% ipython --no-banner

In [1]: import numpy as np

In [2]: import numpy.linalg as la

In [3]: np.set_printoptions(precision=1, suppress=True, linewidth=140, sign=" ")

In [4]: rd = lambda a: np.round(a, 1) + 0

In [5]: B = np.array([[-1, -1, 0, 2, -3, -3, 3, -3, 3, -2, -3, -3],
   ...:     [2, 0, 3, -3, -2, 1, -3, 1, -1, -1, -2, 1],
   ...:     [3, -3, -2, 1, -1, 3, -3, 2, 0, -1, 0, -3],
   ...:     [2, -2, -3, -2, 1, 2, 3, -2, 2, 2, -3, 3],
   ...:     [0, 2, 3, -2, -1, 3, 1, -1, -2, 3, -2, 3],
   ...:     [-2, -3, 2, 1, -2, 3, -2, 2, -3, -1, 3, -3],
   ...:     [-3, -2, 2, 3, -3, 0, 0, -2, 0, -3, 1, 2],
   ...:     [-2, -1, 0, -2, 2, 1, -3, -3, -1, -2, 0, 0],
   ...:     [3, -3, 0, 1, 3, 1, -3, 3, 2, 3, 3, -2],
   ...:     [2, -1, 3, -1, -1, -3, 2, 2, 0, 1, -3, 1],
   ...:     [-2, -3, -1, 2, 0, 1, 0, 1, 0, 0, -2, 3],
   ...:     [1, -2, -3, 2, 3, 2, -1, -1, 2, 2, 1, 0]])

In [6]: W0 = np.triu(B, 1)

In [7]: W0
Out[7]: 
array([[ 0, -1,  0,  2, -3, -3,  3, -3,  3, -2, -3, -3],
       [ 0,  0,  3, -3, -2,  1, -3,  1, -1, -1, -2,  1],
       [ 0,  0,  0,  1, -1,  3, -3,  2,  0, -1,  0, -3],
       [ 0,  0,  0,  0,  1,  2,  3, -2,  2,  2, -3,  3],
       [ 0,  0,  0,  0,  0,  3,  1, -1, -2,  3, -2,  3],
       [ 0,  0,  0,  0,  0,  0, -2,  2, -3, -1,  3, -3],
       [ 0,  0,  0,  0,  0,  0,  0, -2,  0, -3,  1,  2],
       [ 0,  0,  0,  0,  0,  0,  0,  0, -1, -2,  0,  0],
       [ 0,  0,  0,  0,  0,  0,  0,  0,  0,  3,  3, -2],
       [ 0,  0,  0,  0,  0,  0,  0,  0,  0,  0, -3,  1],
       [ 0,  0,  0,  0,  0,  0,  0,  0,  0,  0,  0,  3],
       [ 0,  0,  0,  0,  0,  0,  0,  0,  0,  0,  0,  0]])

In [8]: rank = la.matrix_rank(W0)

In [9]: rank
Out[9]: np.int64(11)

In [10]: N = la.svd(W0)[2][rank:].T

In [11]: [int(la.matrix_rank(np.delete(W0, i, axis=0))) for i in range(12)]
Out[11]: [10, 10, 10, 10, 10, 10, 10, 10, 10, 10, 10, 11]

In [12]: [int(la.matrix_rank(W0[:, :j + 1])) for j in range(12)]
Out[12]: [0, 1, 2, 3, 4, 5, 6, 7, 8, 9, 10, 11]

In [13]: W0 @ N
Out[13]: 
array([[ 0.],
       [ 0.],
       [ 0.],
       [ 0.],
       [ 0.],
       [ 0.],
       [ 0.],
       [ 0.],
       [ 0.],
       [ 0.],
       [ 0.],
       [ 0.]])

In [14]: np.prod(np.diag(W0)), rd(la.det(W0))
Out[14]: (np.int64(0), np.float64(0.0))

In [15]: la.matrix_rank(W0 - W0[0, 0] * np.eye(12))
Out[15]: np.int64(11)

In [16]: W0 @ W0
Out[16]: 
array([[  0,   0,  -3,   3,   4,  -6,  12, -14,  23,   5,  11,  -6],
       [  0,   0,   0,   3,  -6,  -3, -22,  22,  -6, -12,  13, -38],
       [  0,   0,   0,   0,   1,  -1,  -4,  11,  -7,   1,   8, -16],
       [  0,   0,   0,   0,   0,   3,  -3,  -3,  -6,   2,   7,  -8],
       [  0,   0,   0,   0,   0,   0,  -6,   4,  -8, -10,  -5,  -6],
       [  0,   0,   0,   0,   0,   0,   0,   4,  -2,  -7,  -8,  10],
       [  0,   0,   0,   0,   0,   0,   0,   0,   2,   4,   9,   0],
       [  0,   0,   0,   0,   0,   0,   0,   0,   0,  -3,   3,   0],
       [  0,   0,   0,   0,   0,   0,   0,   0,   0,   0,  -9,  12],
       [  0,   0,   0,   0,   0,   0,   0,   0,   0,   0,   0,  -9],
       [  0,   0,   0,   0,   0,   0,   0,   0,   0,   0,   0,   0],
       [  0,   0,   0,   0,   0,   0,   0,   0,   0,   0,   0,   0]])

In [17]: [int(la.matrix_rank(la.matrix_power(W0, p))) for p in range(1, 13)]
Out[17]: [11, 10, 9, 8, 7, 6, 5, 4, 3, 2, 1, 0]
